$ ipython --no-banner

In [1]: import numpy as np

In [2]: np.set_printoptions(suppress=True, linewidth=140)

In [3]: J = np.load("out3.npy")

In [4]: J
Out[4]: 
array([[ 6.,  0.,  0., -1.],
       [-1.,  3.,  0.,  1.],
       [-2.,  0.,  3.,  2.],
       [ 2.,  0.,  0.,  3.]])

In [5]: Q = J.astype(float).copy()

In [6]: for j in range(4):
   ...:     Q[:, j] -= Q[:, :j] @ (Q[:, :j].T @ Q[:, j])
   ...:     Q[:, j] /= np.linalg.norm(Q[:, j])
   ...: 

In [7]: Q.round(2) + 0
Out[7]: 
array([[ 0.89,  0.13,  0.29, -0.32],
       [-0.15,  0.99,  0.  ,  0.  ],
       [-0.3 , -0.04,  0.95,  0.  ],
       [ 0.3 ,  0.04,  0.1 ,  0.95]])

In [8]: np.round(Q.T @ J, 2) + 0
Out[8]: 
array([[ 6.71, -0.45, -0.89, -0.75],
       [ 0.  ,  2.97, -0.13,  0.9 ],
       [ 0.  ,  0.  ,  2.86,  1.91],
       [ 0.  ,  0.  ,  0.  ,  3.16]])

In [9]: T = np.stack([J, 5 * J, J[::-1]])

In [10]: (T @ J.T).shape
Out[10]: (3, 4, 4)

In [11]: np.linalg.matrix_rank(T)
Out[11]: array([4, 4, 4])

In [12]: np.round(np.linalg.det(T), 2)
Out[12]: array([   180., 112500.,    180.])

In [13]: T.shape
Out[13]: (3, 4, 4)

In [14]: T.sum(axis=0)
Out[14]: 
array([[ 38.,   0.,   0.,  -3.],
       [ -8.,  18.,   3.,   8.],
       [-13.,   3.,  18.,  13.],
       [ 18.,   0.,   0.,  17.]])

In [15]: print(np.einsum("bij,cij->bc", T, T))
[[  78.  390.   26.]
 [ 390. 1950.  130.]
 [  26.  130.   78.]]

In [16]: W0 = np.loadtxt("case2.csv", delimiter=",")

In [17]: W0
Out[17]: 
array([[-39.8 ,   9.45,   1.45,  28.93, -31.57, -18.02,  40.15, -20.91, -29.14,  -1.72,  51.1 ,  48.57, -40.32],
       [-39.06,  10.46,  -0.66,  29.88, -29.51, -21.25,  40.61, -20.68, -30.88,  -0.96,  49.06,  49.91, -40.88],
       [-42.28,  11.78,   0.66,  31.77, -31.03, -20.33,  39.66, -19.52, -30.58,   0.86,  49.58,  48.55, -40.84],
       [-38.56,  10.49,  -1.52,  30.45, -30.65, -20.67,  39.09, -17.58, -30.37,  -0.62,  47.83,  51.52, -40.27],
       [-41.82,  11.01,   0.07,  28.56, -29.25, -19.68,  39.48, -19.69, -30.74,   1.23,  49.69,  49.51, -40.29],
       [-38.96,  10.01,  -1.84,  28.47, -29.86, -20.47,  37.81, -20.28, -30.58,  -0.17,  49.96,  49.36, -40.19],
       [-39.41,   9.73,  -0.27,  30.48, -29.75, -19.32,  39.98, -18.38, -29.13,  -1.58,  50.89,  48.89, -40.  ],
       [-41.3 ,   9.09,   0.31,  30.58, -30.46, -22.32,  40.14, -19.24, -31.19,  -0.14,  52.06,  49.74, -40.48],
       [-38.97,  10.31,   0.8 ,  29.76, -30.06, -19.96,  41.53, -19.37, -31.65,  -0.08,  51.17,  50.57, -39.28],
       [-40.4 ,   9.37,  -1.69,  30.96, -28.61, -18.31,  39.55, -20.46, -29.61,  -1.52,  48.01,  49.82, -40.81],
       [-40.72,   9.4 ,  -1.4 ,  31.13, -29.72, -20.02,  37.98, -22.37, -28.87,  -0.44,  50.46,  50.1 , -40.16],
       [-39.18,  10.07,   0.49,  29.25, -30.58, -20.34,  41.24, -19.65, -31.15,  -1.04,  49.7 ,  50.67, -40.61],
       [-40.79,  11.29,  -0.13,  31.23, -30.81, -21.17,  39.23, -20.67, -29.45,  -1.35,  49.4 ,  47.61, -41.8 ],
       [-38.02,   7.69,   0.02,  29.29, -29.85, -19.08,  39.49, -20.34, -29.7 ,   0.05,  49.45,  51.14, -40.91],
       [-40.3 ,  10.8 ,   0.59,  30.46, -30.63, -19.71,  41.65, -21.  , -30.15,   0.63,  50.75,  50.07, -40.51],
       [-39.41,  10.04,  -0.82,  30.37, -29.37, -19.22,  39.6 , -21.18, -30.01,  -0.21,  49.48,  52.88, -40.93],
       [-41.94,  12.56,  -0.67,  30.66, -29.27, -20.04,  38.21, -20.08, -29.08,  -1.41,  49.17,  50.25, -40.64],
       [-42.68,   9.72,  -0.61,  27.5 , -29.61, -18.17,  40.77, -19.36, -29.92,   0.58,  50.27,  49.66, -40.65],
       [-38.7 ,   8.92,   0.16,  31.1 , -28.63, -20.36,  41.76, -19.25, -30.3 ,   0.65,  50.53,  50.73, -38.75],
       [-40.75,   9.3 ,  -1.42,  30.38, -29.1 , -16.37,  39.66, -20.51, -29.65,   0.28,  50.27,  49.85, -38.9 ],
       [-39.48,  11.35,  -0.36,  31.36, -29.26, -22.26,  40.01, -22.05, -29.1 ,  -1.01,  50.34,  49.21, -40.77],
       [-40.78,   9.51,   0.34,  30.87, -29.42, -18.89,  41.13, -20.87, -29.39,   1.34,  49.56,  49.93, -40.04],
       [-39.09,   9.25,  -0.24,  29.07, -30.15, -21.47,  38.36, -19.9 , -30.66,   0.04,  50.44,  50.57, -40.18],
       [-39.23,   9.88,   2.31,  29.92, -28.86, -19.11,  43.29, -21.83, -29.45,  -0.84,  49.58,  50.22, -42.02],
       [-39.75,   9.15,  -0.54,  30.61, -30.14, -21.14,  41.29, -18.69, -29.56,   0.46,  49.68,  49.47, -40.59],
       [-39.26,  11.2 ,  -0.03,  29.05, -29.9 , -20.15,  39.04, -19.51, -31.55,  -0.65,  51.4 ,  50.39, -38.77]])

In [18]: out = np.c_[W0[:, :9] @ np.array([[8, 7, -2, -1, 3, 0, 1, -1, -3],
    ...:     [-3, -9, 3, -4, -3, 0, 2, -8, 4],
    ...:     [-6, 4, 2, 0, -3, 6, 1, -9, -3],
    ...:     [3, -8, 2, -8, 6, -8, 4, -2, -4],
    ...:     [7, -6, -4, -1, -9, 4, 8, 0, 1],
    ...:     [4, 1, 6, -9, 3, -2, -7, 3, 2],
    ...:     [-9, 2, 9, -5, -6, -6, 8, -4, -8],
    ...:     [8, -6, 1, -7, 3, 8, -3, -1, -8],
    ...:     [-7, 7, -3, 7, 0, 2, -6, -7, -6]]), np.array([-3, 1, -2, 1, 0, 2, -1, -1, 1, 1, -3, 3, -1, -2, 2, -2, -2, 2, 2, 0, -1, -2, 3, 2, -3, 1])]

In [19]: out.round(2)
Out[19]: 
array([[-886.38, -416.11,  614.73, -294.05,  -52.08, -779.44,  528.62,  -96.48,   -9.56,   -3.  ],
       [-856.6 , -464.29,  595.93, -295.51,  -71.16, -789.4 ,  585.59,  -87.79,   -4.69,    1.  ],
       [-879.8 , -505.27,  616.06, -320.72,  -51.78, -788.94,  562.41, -107.49,   -4.43,   -2.  ],
       [-816.57, -479.71,  590.37, -315.3 ,  -33.33, -769.9 ,  549.87,  -80.78,  -21.45,    1.  ],
       [-863.46, -482.29,  600.7 , -299.08,  -79.08, -761.58,  557.62,  -86.1 ,   12.56,    0.  ],
       [-824.63, -456.  ,  569.58, -275.9 ,  -50.94, -767.56,  544.31,  -59.81,   21.  ,    2.  ],
       [-839.89, -462.85,  600.34, -314.87,  -48.96, -771.  ,  548.7 ,  -92.55,  -30.37,   -1.  ],
       [-867.14, -476.48,  595.16, -292.71,  -60.  , -777.12,  578.05,  -85.32,  -18.15,   -1.  ],
       [-855.65, -462.33,  619.82, -324.26,  -68.31, -781.04,  580.98,  -95.31,  -20.65,    1.  ],
       [-834.16, -473.63,  596.35, -313.16,  -54.6 , -795.84,  555.22,  -66.67,   -0.38,    1.  ],
       [-858.98, -457.89,  573.92, -271.42,  -46.95, -800.86,  547.75,  -71.66,   18.02,   -3.  ],
       [-864.57, -451.46,  613.29, -308.16,  -65.91, -779.64,  571.96,  -92.57,  -17.73,    3.  ],
       [-878.35, -477.48,  594.62, -290.48,  -52.08, -791.16,  560.84, -104.43,   -1.93,   -1.  ],
       [-834.98, -416.45,  586.82, -288.46,  -48.  , -774.5 ,  544.44,  -69.22,  -15.41,   -2.  ],
       [-892.01, -458.3 ,  623.66, -310.86,  -68.67, -801.44,  573.76, -106.01,  -13.86,    2.  ],
       [-847.61, -459.26,  595.45, -301.17,  -58.14, -793.98,  561.31,  -79.08,    4.26,   -2.  ],
       [-863.22, -505.66,  589.43, -298.  ,  -63.72, -774.36,  551.67, -103.15,   15.52,   -2.  ],
       [-876.76, -460.93,  615.05, -300.83,  -81.09, -765.1 ,  540.22,  -73.38,    1.04,    2.  ],
       [-843.61, -461.  ,  606.53, -320.06,  -68.46, -786.8 ,  590.81,  -93.07,  -40.73,    2.  ],
       [-836.89, -464.61,  610.88, -325.34,  -50.31, -796.56,  536.45,  -61.32,    5.05,    0.  ],
       [-880.3 , -468.91,  583.83, -276.6 ,  -72.9 , -800.22,  590.87, -111.87,   -3.38,   -1.  ],
       [-877.1 , -457.27,  614.32, -310.08,  -67.95, -797.34,  566.92,  -94.69,  -17.06,   -2.  ],
       [-838.57, -449.47,  572.69, -274.21,  -52.8 , -762.34,  555.08,  -74.22,    1.9 ,    3.  ],
       [-904.14, -428.19,  629.47, -308.59,  -97.56, -796.  ,  593.92, -122.95,  -31.46,    2.  ],
       [-860.13, -460.14,  602.41, -303.87,  -57.39, -782.78,  571.06,  -92.78,  -40.83,   -3.  ],
       [-836.84, -474.6 ,  595.36, -306.17,  -61.11, -765.3 ,  561.31,  -84.42,    9.33,    1.  ]])

In [20]: print(np.round(np.linalg.norm(out - W0 @ np.linalg.lstsq(W0, out)[0], axis=0), 2) + 0)
[0.   0.   0.   0.   0.   0.   0.   0.   0.   6.33]

In [21]: np.linalg.matrix_rank(out)
Out[21]: np.int64(10)
